% python3 -q
>>> import numpy as np
>>> from numpy import linalg as LA
>>> np.set_printoptions(precision=2, suppress=True, linewidth=100, sign=" ")
>>> feats = np.loadtxt("layer11.csv", delimiter=",")
>>> feats
array([[ 3.,  1.,  0.,  0.,  0.],
       [ 0.,  3.,  1.,  0.,  0.],
       [ 0.,  0.,  3.,  1.,  0.],
       [ 0.,  0.,  0.,  3.,  1.],
       [ 0.,  0.,  0.,  0.,  3.]])
>>> P = np.triu(np.array([[-2, -3, -1, -3, 1],
...     [1, -1, 0, 2, 3],
...     [2, 3, -3, 3, 3],
...     [0, 1, -1, 3, 0],
...     [3, 1, -2, -2, -2]]), 1) + np.eye(5)
>>> A2 = P @ feats @ LA.inv(P)
>>> round(LA.det(A2), 2)
np.float64(243.0)
>>> P @ feats - feats @ P
array([[ 0.,  0., -3., -3., -6.],
       [ 0.,  0.,  0., -3., -1.],
       [ 0.,  0.,  0.,  0.,  3.],
       [ 0.,  0.,  0.,  0.,  0.],
       [ 0.,  0.,  0.,  0.,  0.]])
>>> A2
array([[ 3.,  1., -3.,  6.,  3.],
       [ 0.,  3.,  1., -3., -1.],
       [ 0.,  0.,  3.,  1.,  3.],
       [ 0.,  0.,  0.,  3.,  1.],
       [ 0.,  0.,  0.,  0.,  3.]])
>>> LA.matrix_rank(A2)
np.int64(5)
>>> u = np.array([4, -1])
>>> np.array([np.convolve(row, u, "same") for row in A2])
array([[ 12.,   1., -13.,  27.,   6.],
       [  0.,  12.,   1., -13.,  -1.],
       [  0.,   0.,  12.,   1.,  11.],
       [  0.,   0.,   0.,  12.,   1.],
       [  0.,   0.,   0.,   0.,  12.]])
>>> np.correlate(A2[3], A2[1], "full")
array([  0.,   0.,   0.,  -3., -10.,   0.,  10.,   3.,   0.])
>>> np.convolve(A2[3], u)
array([ 0.,  0.,  0., 12.,  1., -1.])
>>> np.cross(A2[3, :3], A2[1, :3])
array([ 0.,  0.,  0.])
>>> rng = np.random.default_rng(85617)
>>> z = rng.permutation(5)
>>> z
array([ 4,  3,  1,  0,  2])
>>> A2 = feats[z][:, z]
>>> np.trace(A2)
np.float64(15.0)
>>> round(LA.det(A2), 2), round(float(LA.det(feats[z])), 2)
(np.float64(243.0), 243.0)
>>> A2
array([[ 3.,  0.,  0.,  0.,  0.],
       [ 1.,  3.,  0.,  0.,  0.],
       [ 0.,  0.,  3.,  0.,  1.],
       [ 0.,  0.,  1.,  3.,  0.],
       [ 0.,  1.,  0.,  0.,  3.]])
>>> A2 = np.array([[-2, 1, 1], [-1, -1, -1]])
>>> C = np.kron(A2, feats)
>>> LA.matrix_rank(C)
np.int64(10)
>>> C
array([[-6., -2., -0., -0., -0.,  3.,  1.,  0.,  0.,  0.,  3.,  1.,  0.,  0.,  0.],
       [-0., -6., -2., -0., -0.,  0.,  3.,  1.,  0.,  0.,  0.,  3.,  1.,  0.,  0.],
       [-0., -0., -6., -2., -0.,  0.,  0.,  3.,  1.,  0.,  0.,  0.,  3.,  1.,  0.],
       [-0., -0., -0., -6., -2.,  0.,  0.,  0.,  3.,  1.,  0.,  0.,  0.,  3.,  1.],
       [-0., -0., -0., -0., -6.,  0.,  0.,  0.,  0.,  3.,  0.,  0.,  0.,  0.,  3.],
       [-3., -1., -0., -0., -0., -3., -1., -0., -0., -0., -3., -1., -0., -0., -0.],
       [-0., -3., -1., -0., -0., -0., -3., -1., -0., -0., -0., -3., -1., -0., -0.],
       [-0., -0., -3., -1., -0., -0., -0., -3., -1., -0., -0., -0., -3., -1., -0.],
       [-0., -0., -0., -3., -1., -0., -0., -0., -3., -1., -0., -0., -0., -3., -1.],
       [-0., -0., -0., -0., -3., -0., -0., -0., -0., -3., -0., -0., -0., -0., -3.]])
>>> u, r1 = feats[4], feats[1]
>>> u @ u
np.float64(9.0)
>>> pr = (u @ r1) / (u @ u) * u
>>> round(LA.norm(u + r1) ** 2 + LA.norm(u - r1) ** 2, 2)
np.float64(38.0)
>>> (r1 - pr) @ u
np.float64(0.0)
>>> C = 3 * np.array([[0.3, 0.2, 0.9, 1.2, 0.0, -0.6],
...     [-1.0, 1.9, 0.4, 0.3, -0.7, -2.6],
...     [-0.6, 0.0, 0.6, 1.2, 0.0, 1.7]])
>>> z = rng.integers(0, 3, 33)
>>> E = C[z] + rng.normal(size=(33, 6))
>>> E
array([[-2.06, -1.06,  1.98,  3.28,  1.01,  5.42],
       [ 0.58,  0.59,  3.13,  3.33,  0.66, -3.56],
       [-1.89,  0.26,  1.95,  3.48,  0.01,  6.63],
       [-4.2 , -0.64,  0.83,  4.68, -0.43,  2.36],
       [-3.04,  6.38, -1.02,  1.37, -2.48, -8.19],
       [-2.99,  7.03,  1.74,  0.33, -2.64, -8.47],
       [-0.47, -1.19,  2.79,  1.22, -0.05,  6.04],
       [-1.59,  4.46,  1.52, -0.18, -1.49, -7.59],
       [ 0.88,  0.97,  1.94,  4.67, -2.15, -1.97],
       [-4.3 ,  5.32,  0.62,  1.03, -2.4 , -8.82],
       [-1.91, -0.53,  1.25,  4.22,  0.03,  5.25],
       [-3.2 ,  3.76,  1.94,  1.58, -0.55, -8.15],
       [-3.23,  4.96,  0.42,  1.21, -1.66, -7.94],
       [ 0.4 ,  0.86,  2.77,  4.66,  0.45, -1.01],
       [-3.26,  7.6 , -0.17,  2.25, -0.89, -8.7 ],
       [ 0.32,  1.19,  2.09,  5.21,  0.74, -0.99],
       [-2.98,  6.51,  1.18,  0.95, -1.13, -6.51],
       [-2.2 ,  0.79,  1.95,  3.68, -0.98,  4.78],
       [ 0.42,  2.06,  1.73,  3.58,  2.09, -0.34],
       [-1.47,  0.01,  2.29,  3.63,  0.42,  4.8 ],
       [-0.92,  1.5 ,  2.04,  3.07, -0.99, -2.49],
       [-2.23,  6.05,  0.11,  2.04, -1.36, -6.99],
       [-3.62, -0.43,  1.72,  3.51, -0.89,  4.83],
       [ 2.02,  0.63,  0.3 ,  2.92, -1.73, -1.62],
       [ 1.07,  1.38,  2.62,  3.3 , -0.11, -1.61],
       [-2.7 ,  0.07,  1.67,  2.71,  0.77,  6.94],
       [-1.56,  1.72,  2.62,  3.37,  1.7 ,  3.59],
       [-4.5 ,  5.64,  1.44,  1.48, -3.3 , -7.65],
       [-1.81, -1.27,  1.08,  4.71,  0.21,  5.02],
       [-3.91,  4.23,  0.07,  0.94, -2.51, -8.04],
       [-2.19,  0.52,  2.97,  4.49,  0.48,  5.86],
       [ 1.39, -0.9 ,  2.57,  5.09,  1.51, -2.68],
       [-3.11, -0.12,  2.75,  5.03,  0.97,  4.37]])
>>> Xc = E - E.mean(axis=0)
>>> V = LA.svd(Xc)[2][:2]
>>> A2 = Xc - Xc @ V.T @ V
>>> round(LA.norm(A2) / LA.norm(Xc), 2)
np.float64(0.26)
>>> A2.std(axis=0)
array([ 0.62,  0.8 ,  0.73,  0.89,  0.87,  0.32])
>>> X = np.loadtxt("case14.csv", delimiter=",")
>>> X
array([[ -8.,   5.,   3.,  -2.,   3.],
       [ -5.,   7.,   3.,   1.,  10.],
       [ -4.,   4.,   2.,  -2.,  10.],
       [ -8.,  -2.,  -6., -11.,  19.],
       [-14.,   6., -10.,  -5.,  25.],
       [-22.,  -1., -17.,   2.,  33.],
       [-14.,   1., -22.,  11.,  34.],
       [ -5.,  10., -13.,   2.,  31.],
       [ -7.,   3.,  -8.,  -3.,  34.],
       [ -1.,  -3., -17.,   2.,  37.],
       [  4.,   2., -17.,  -6.,  45.],
       [ 11.,  -2., -19.,   3.,  41.],
       [  9.,   0., -20.,   6.,  44.],
       [  2.,   1., -17.,   6.,  50.],
       [  2.,  -6., -22.,   2.,  43.],
       [  7.,  -6., -20.,  -3.,  45.],
       [ -2.,  -2., -20., -11.,  47.],
       [  6.,   3., -28., -20.,  43.],
       [ 10.,  12., -30., -15.,  45.],
       [  8.,  14., -38.,  -7.,  47.],
       [  9.,  19., -47.,  -7.,  55.],
       [ 17.,  17., -45.,  -2.,  52.],
       [ 15.,  10., -54., -11.,  54.],
       [ 20.,  14., -45., -12.,  62.],
       [ 21.,  18., -51.,  -9.,  58.],
       [ 28.,  10., -51., -15.,  56.],
       [ 27.,   5., -59.,  -8.,  65.],
       [ 27.,   7., -58., -12.,  68.]])
>>> A2 = np.c_[X[:, :3] @ np.array([[-3, -3, 3], [-2, -1, 3], [-1, -3, -2]]), np.array([1, -1, 1, 1, -1, -2, 2, 2, 2, -1, 1, 2, 2, 0, 0, 1, 0, 2, -1, -1, 0, 1, 2, -1, 2, -1, 2, -2])]
>>> A2
array([[ 11.,  10., -15.,   1.],
       [ -2.,  -1.,   0.,  -1.],
       [  2.,   2.,  -4.,   1.],
       [ 34.,  44., -18.,   1.],
       [ 40.,  66.,  -4.,  -1.],
       [ 85., 118., -35.,  -2.],
       [ 62., 107.,   5.,   2.],
       [  8.,  44.,  41.,   2.],
       [ 23.,  42.,   4.,   2.],
       [ 26.,  57.,  22.,  -1.],
       [  1.,  37.,  52.,   1.],
       [-10.,  26.,  65.,   2.],
       [ -7.,  33.,  67.,   2.],
       [  9.,  44.,  43.,   0.],
       [ 28.,  66.,  32.,   0.],
       [ 11.,  45.,  43.,   1.],
       [ 30.,  68.,  28.,   0.],
       [  4.,  63.,  83.,   2.],
       [-24.,  48., 126.,  -1.],
       [-14.,  76., 142.,  -1.],
       [-18.,  95., 178.,   0.],
       [-40.,  67., 192.,   1.],
       [-11., 107., 183.,   2.],
       [-43.,  61., 192.,  -1.],
       [-48.,  72., 219.,   2.],
       [-53.,  59., 216.,  -1.],
       [-32.,  91., 214.,   2.],
       [-37.,  86., 218.,  -2.]])
>>> np.round(LA.lstsq(X, A2[:, 0])[0], 2) + 0
array([-3., -2., -1.,  0.,  0.])
>>> LA.matrix_rank(A2)
np.int64(4)
>>> np.round(LA.norm(A2 - X @ LA.lstsq(X, A2)[0], axis=0), 2) + 0
array([ 0.  ,  0.  ,  0.  ,  7.09])
